$ ipython --no-banner

In [1]: import numpy as np

In [2]: import numpy.linalg as la

In [3]: np.set_printoptions(suppress=True, linewidth=160)

In [4]: feats = np.load("data.npy")

In [5]: print(feats)
[[-2 -2 -3 -1]
 [-2 -2 -3 -1]
 [ 0  0 -1  1]]

In [6]: rk = la.matrix_rank(feats)

In [7]: print(rk)
2

In [8]: N = la.svd(feats)[2][rk:].T

In [9]: print(np.round(N @ N.T, 2))
[[ 0.75 -0.25 -0.25 -0.25]
 [-0.25  0.75 -0.25 -0.25]
 [-0.25 -0.25  0.25  0.25]
 [-0.25 -0.25  0.25  0.25]]

In [10]: print(la.matrix_rank(feats.T @ feats), la.matrix_rank(feats @ feats.T))
2 2

In [11]: left, sv, Vh = la.svd(feats)

In [12]: evecs = Vh[:(sv > 1e-8).sum()]

In [13]: rng = np.random.default_rng(24)

In [14]: x0 = feats[0] + 5 * feats[1] + rng.integers(2) * np.eye(4)[3]

In [15]: print(x0)
[-12. -12. -18.  -6.]

In [16]: print(la.matrix_rank(np.vstack([feats, x0])))
2

In [17]: print(np.round(evecs.T @ evecs, 2))
[[ 0.25  0.25  0.25  0.25]
 [ 0.25  0.25  0.25  0.25]
 [ 0.25  0.25  0.75 -0.25]
 [ 0.25  0.25 -0.25  0.75]]

In [18]: M2 = feats / np.sqrt((feats ** 2).mean(axis=1, keepdims=True))

In [19]: print(la.matrix_rank(M2) == la.matrix_rank(feats))
True

In [20]: print(la.matrix_rank(feats - feats.mean(axis=1, keepdims=True)))
1

In [21]: print(feats - feats.mean(axis=1, keepdims=True))
[[ 0.  0. -1.  1.]
 [ 0.  0. -1.  1.]
 [ 0.  0. -1.  1.]]

In [22]: f = np.array([3, -4, -5])

In [23]: print(np.polyval(f, feats[0]))
[15 15 34  2]

In [24]: print(np.correlate(feats[0], feats[1], "full"))
[ 2  8 13 18 13  8  2]

In [25]: print(np.convolve(feats[0], f))
[-6  2  9 19 19  5]

In [26]: print(np.cross(feats[0, :3], feats[1, :3]))
[0 0 0]
